$ python -q
>>> import numpy as np
>>> np.set_printoptions(precision=2, suppress=True, linewidth=100)
>>> m1 = np.loadtxt("layer18.csv", delimiter=",")
>>> print(m1)
[[ 0. -3. -3. -1.]
 [ 0.  0.  2.  3.]
 [ 0.  0.  0. -1.]
 [ 0.  0.  0.  0.]]
>>> # triangular, det is the product of the diagonal
>>> Uu, s, VT = np.linalg.svd(m1, full_matrices=False)
>>> print(np.round(Uu.T @ m1 @ VT.T, 2) + 0)
[[5.07 0.   0.   0.  ]
 [0.   2.65 0.   0.  ]
 [0.   0.   0.45 0.  ]
 [0.   0.   0.   0.  ]]
>>> print(s / s[0])
[1.   0.52 0.09 0.  ]
>>> print(np.abs(VT[0]))
[0.   0.47 0.71 0.53]
>>> print(np.trace(m1))
0.0
>>> print(np.round(np.linalg.det(m1), 2))
0.0
>>> print(m1 @ m1)
[[ 0.  0. -6. -6.]
 [ 0.  0.  0. -2.]
 [ 0.  0.  0.  0.]
 [ 0.  0.  0.  0.]]
>>> print(np.round(np.abs(np.linalg.eigvals(m1)).max(), 2))
0.0
>>> Uu, s, VT = np.linalg.svd(m1)
>>> print(s)
[5.07 2.65 0.45 0.  ]
>>> print(np.argmax(s[:-1] / (s[1:] + 1e-6)) + 1)
3
>>> Y = Uu[:, :3] @ np.diag(s[:3]) @ VT[:3]
>>> print(Y.round(2) + 0)
[[ 0. -3. -3. -1.]
 [ 0.  0.  2.  3.]
 [ 0.  0.  0. -1.]
 [ 0.  0.  0.  0.]]
>>> print(round(np.linalg.norm(m1 - Y) / np.linalg.norm(m1), 2))
0.0
>>> print(np.linalg.matrix_rank(Y))
3
>>> print(round(float(np.linalg.norm(m1 - Y, 2)), 2), s[3])
0.0 0.0
>>> E = np.load("mat.npy")
>>> print(E.round(2) + 0)
[[ 0.09 -0.04  0.   -0.17 -0.06 -0.11  0.16 -0.05  0.02  0.05  0.  ]
 [-0.04  0.02  0.03  0.06  0.05  0.06 -0.04  0.05  0.   -0.05 -0.03]
 [ 0.    0.03  0.19 -0.06  0.12  0.08  0.13  0.22  0.08 -0.17 -0.15]
 [-0.17  0.06 -0.06  0.37  0.08  0.2  -0.37  0.01 -0.08 -0.03  0.05]
 [-0.06  0.05  0.12  0.08  0.12  0.13 -0.03  0.17  0.04 -0.14 -0.1 ]
 [-0.11  0.06  0.08  0.2   0.13  0.18 -0.16  0.15  0.   -0.13 -0.07]
 [ 0.16 -0.04  0.13 -0.37 -0.03 -0.16  0.41  0.07  0.11 -0.04 -0.11]
 [-0.05  0.05  0.22  0.01  0.17  0.15  0.07  0.28  0.09 -0.22 -0.18]
 [ 0.02  0.    0.08 -0.08  0.04  0.    0.11  0.09  0.05 -0.06 -0.07]
 [ 0.05 -0.05 -0.17 -0.03 -0.14 -0.13 -0.04 -0.22 -0.06  0.18  0.14]
 [ 0.   -0.03 -0.15  0.05 -0.1  -0.07 -0.11 -0.18 -0.07  0.14  0.12]]
>>> # symmetric
>>> rank = np.linalg.matrix_rank(E)
>>> print(rank)
2
>>> ns = np.linalg.svd(E)[2][rank:].T
>>> print(ns.shape)
(11, 9)
>>> print(np.round(ns @ ns.T, 2) + 0)
[[ 0.91  0.04  0.    0.17  0.06  0.11 -0.16  0.05 -0.02 -0.05  0.  ]
 [ 0.04  0.98 -0.03 -0.06 -0.05 -0.06  0.04 -0.05  0.    0.05  0.03]
 [ 0.   -0.03  0.81  0.06 -0.12 -0.08 -0.13 -0.22 -0.08  0.17  0.15]
 [ 0.17 -0.06  0.06  0.63 -0.08 -0.2   0.37 -0.01  0.08  0.03 -0.05]
 [ 0.06 -0.05 -0.12 -0.08  0.88 -0.13  0.03 -0.17 -0.04  0.14  0.1 ]
 [ 0.11 -0.06 -0.08 -0.2  -0.13  0.82  0.16 -0.15  0.    0.13  0.07]
 [-0.16  0.04 -0.13  0.37  0.03  0.16  0.59 -0.07 -0.11  0.04  0.11]
 [ 0.05 -0.05 -0.22 -0.01 -0.17 -0.15 -0.07  0.72 -0.09  0.22  0.18]
 [-0.02  0.   -0.08  0.08 -0.04  0.   -0.11 -0.09  0.95  0.06  0.07]
 [-0.05  0.05  0.17  0.03  0.14  0.13  0.04  0.22  0.06  0.82 -0.14]
 [ 0.    0.03  0.15 -0.05  0.1   0.07  0.11  0.18  0.07 -0.14  0.88]]
>>> vec = np.array([9, 0, 5, 2, 6, 2, 0, 9, 4, 7, 5])
>>> print(E @ vec)
[-0.18  0.4   2.03 -0.41  1.43  1.08  1.17  2.43  0.87 -1.92 -1.65]
>>> print(round(np.trace(E), 2))
2.0
>>> W = np.array([[1, 0, -1, -1, -1, 0],
...     [-2, 2, 2, -1, -1, 1],
...     [2, -1, 0, -2, 0, 1],
...     [0, -1, 2, 0, -2, -2],
...     [2, -1, 1, 2, -1, -2],
...     [2, -2, 2, -2, 1, 0],
...     [0, -2, 0, -1, 1, -1],
...     [2, -2, -1, 0, 0, 0],
...     [1, 0, 1, -2, 2, 0],
...     [-1, -2, 0, 2, -1, -2],
...     [2, -1, 2, 2, 2, 1]])
>>> beta = np.array([1, 2, 3, 2, 2, 2])
>>> H = np.maximum(E @ W + beta, 0)
>>> print((H > 0).mean(axis=0))
[0.91 1.   1.   1.   1.   1.  ]
>>> Z = np.array([[2, 3], [2, 3], [3, 0], [-3, 2], [1, 2], [-1, 2]])
>>> print(W @ Z)
[[  1  -1]
 [  7  -2]
 [  7   1]
 [  4 -11]
 [  0   1]
 [ 13  -2]
 [  1  -8]
 [ -3   0]
 [ 13   3]
 [-11 -11]
 [  3  13]]
>>> print((H @ Z).round(6).argmax(axis=1))
[1 1 1 1 1 1 1 1 1 1 1]
>>> w, evecs = np.linalg.eigh(E)
>>> vec = np.array([1, -2, -2, 2, 0, 0, 2, 0, 2, 1, -1])
>>> print(np.round(vec @ E @ vec, 2))
0.76
>>> print(np.round(vec @ E @ vec / (vec @ vec), 2), round(w[0], 2), round(w[-1], 2))
0.03 -0.0 1.0
>>> print(np.round(np.linalg.eigvalsh(E[1:, 1:]), 2) + 0)
[0.   0.   0.   0.   0.   0.   0.   0.   0.91 1.  ]
>>> X = np.loadtxt("dump.csv", delimiter=",")
>>> print(X)
[[ 5.  6.  7.  8.  9. 10. 11. 12. 13. 14. 15. 16.]
 [17. 18. 19. 20. 21. 22. 23. 24. 25. 26. 27. 28.]
 [29. 30. 31. 32. 33. 34. 35. 36. 37. 38. 39. 40.]
 [41. 42. 43. 44. 45. 46. 47. 48. 49. 50. 51. 52.]
 [53. 54. 55. 56. 57. 58. 59. 60. 61. 62. 63. 64.]
 [65. 66. 67. 68. 69. 70. 71. 72. 73. 74. 75. 76.]]
>>> rank = np.linalg.matrix_rank(X)
>>> print(rank)
2
>>> ns = np.linalg.svd(X)[2][rank:].T
>>> print(np.round(ns @ ns.T, 2) + 0)
[[ 0.71 -0.26 -0.22 -0.18 -0.14 -0.1  -0.06 -0.03  0.01  0.05  0.09  0.13]
 [-0.26  0.78 -0.19 -0.16 -0.13 -0.1  -0.07 -0.04  0.    0.03  0.06  0.09]
 [-0.22 -0.19  0.83 -0.14 -0.12 -0.1  -0.07 -0.05 -0.02  0.    0.03  0.05]
 [-0.18 -0.16 -0.14  0.87 -0.11 -0.09 -0.07 -0.06 -0.04 -0.02  0.    0.01]
 [-0.14 -0.13 -0.12 -0.11  0.9  -0.09 -0.08 -0.07 -0.06 -0.05 -0.04 -0.03]
 [-0.1  -0.1  -0.1  -0.09 -0.09  0.91 -0.08 -0.08 -0.07 -0.07 -0.07 -0.06]
 [-0.06 -0.07 -0.07 -0.07 -0.08 -0.08  0.91 -0.09 -0.09 -0.1  -0.1  -0.1 ]
 [-0.03 -0.04 -0.05 -0.06 -0.07 -0.08 -0.09  0.9  -0.11 -0.12 -0.13 -0.14]
 [ 0.01  0.   -0.02 -0.04 -0.06 -0.07 -0.09 -0.11  0.87 -0.14 -0.16 -0.18]
 [ 0.05  0.03  0.   -0.02 -0.05 -0.07 -0.1  -0.12 -0.14  0.83 -0.19 -0.22]
 [ 0.09  0.06  0.03  0.   -0.04 -0.07 -0.1  -0.13 -0.16 -0.19  0.78 -0.26]
 [ 0.13  0.09  0.05  0.01 -0.03 -0.06 -0.1  -0.14 -0.18 -0.22 -0.26  0.71]]
>>> print(np.allclose(X @ ns, 0))
True
>>> print([int(np.linalg.matrix_rank(X[:i])) for i in range(1, len(X) + 1)])
[1, 2, 2, 2, 2, 2]
>>> print(ns.shape)
(12, 10)
>>> print([int(np.linalg.matrix_rank(X[:, :j + 1])) for j in range(12)])
[1, 2, 2, 2, 2, 2, 2, 2, 2, 2, 2, 2]
